$ python -q
>>> import numpy as np
>>> np.set_printoptions(suppress=True, linewidth=120)
>>> rnd = lambda a: np.round(a, 2) + 0
>>> J = np.array([[0, 0, 0, 0, 2],
...     [0, 1, 0, 0, 0],
...     [0, 0, 0, 0, 0],
...     [0, 0, 3, 0, 0],
...     [3, 0, 0, 0, 0]])
>>> J[:, 2] @ J[:, 0]
np.int64(0)
>>> rnd(np.linalg.pinv(J))
array([[0.  , 0.  , 0.  , 0.  , 0.33],
       [0.  , 1.  , 0.  , 0.  , 0.  ],
       [0.  , 0.  , 0.  , 0.33, 0.  ],
       [0.  , 0.  , 0.  , 0.  , 0.  ],
       [0.5 , 0.  , 0.  , 0.  , 0.  ]])
>>> rnd(np.linalg.svd(J, compute_uv=False))
array([3., 3., 2., 1., 0.])
>>> J @ J.T
array([[4, 0, 0, 0, 0],
       [0, 1, 0, 0, 0],
       [0, 0, 0, 0, 0],
       [0, 0, 0, 9, 0],
       [0, 0, 0, 0, 9]])
>>> M = np.load("a.npy")
>>> M
array([[4., 1., 0.],
       [0., 4., 1.],
       [0., 0., 4.]])
>>> np.linalg.matrix_rank(M - M[0, 0] * np.eye(3))
np.int64(2)
>>> rnd(np.sort(np.linalg.eigvals(M)))
array([4., 4., 4.])
>>> np.prod(np.diag(M)), rnd(np.linalg.det(M))
(np.float64(64.0), np.float64(64.0))
>>> Q, Rm = np.linalg.qr(M)
>>> Q.shape, Rm.shape
((3, 3), (3, 3))
>>> Q
array([[ 1.,  0.,  0.],
       [-0.,  1.,  0.],
       [-0., -0.,  1.]])
>>> np.abs(np.diag(Rm))
array([4., 4., 4.])
>>> rnd(J @ np.linalg.pinv(J) @ J)
array([[0., 0., 0., 0., 2.],
       [0., 1., 0., 0., 0.],
       [0., 0., 0., 0., 0.],
       [0., 0., 3., 0., 0.],
       [3., 0., 0., 0., 0.]])
>>> np.abs(np.diag(np.linalg.qr(J)[1])) > 1e-9
array([ True,  True,  True, False,  True])
>>> rnd(np.trace(np.linalg.pinv(J) @ J))
np.float64(4.0)
>>> np.linalg.lstsq(J[:-1].T, J[-1])[2]
np.int32(3)
>>> np.unique(J.round(6), axis=0).shape
(5, 5)
>>> X = np.cumsum(np.array([[-3, 2, -1],
...     [-1, 2, 1],
...     [-3, 1, -2],
...     [-3, -3, -1],
...     [2, 0, 1],
...     [-1, 0, 2],
...     [0, -2, 2],
...     [-1, -2, 1],
...     [1, -2, 3],
...     [1, 0, -3],
...     [3, 3, 3],
...     [-3, -3, -1],
...     [0, -2, -3],
...     [-2, 3, 3],
...     [1, 1, -1],
...     [-3, 3, 3],
...     [-3, 0, 0],
...     [0, 3, 2],
...     [3, 0, -1],
...     [2, 3, 3],
...     [-2, 3, -1],
...     [3, -2, 3],
...     [-3, -1, 3],
...     [0, 2, -1],
...     [2, 1, -3]]), axis=0)
>>> X
array([[ -3,   2,  -1],
       [ -4,   4,   0],
       [ -7,   5,  -2],
       [-10,   2,  -3],
       [ -8,   2,  -2],
       [ -9,   2,   0],
       [ -9,   0,   2],
       [-10,  -2,   3],
       [ -9,  -4,   6],
       [ -8,  -4,   3],
       [ -5,  -1,   6],
       [ -8,  -4,   5],
       [ -8,  -6,   2],
       [-10,  -3,   5],
       [ -9,  -2,   4],
       [-12,   1,   7],
       [-15,   1,   7],
       [-15,   4,   9],
       [-12,   4,   8],
       [-10,   7,  11],
       [-12,  10,  10],
       [ -9,   8,  13],
       [-12,   7,  16],
       [-12,   9,  15],
       [-10,  10,  12]])
>>> cen = X - X.mean(axis=1)
Traceback (most recent call last):
  File "<python-input-24>", line 1, in <module>
    cen = X - X.mean(axis=1)
          ~~^~~~~~~~~~~~~~~~
ValueError: operands could not be broadcast together with shapes (25,3) (25,) 
>>> cen = X - X.mean(axis=0)
>>> Uu, s, Vt = np.linalg.svd(cen, full_matrices=False)
>>> rnd((s ** 2).sum() ** 2 / (s ** 4).sum())
np.float64(1.82)
>>> np.abs(Vt[0]).argmax()
np.int64(2)
>>> rnd(np.abs(Vt[-1]))
array([0.91, 0.12, 0.4 ])
>>> rnd(cen.mean(axis=0))
array([0., 0., 0.])
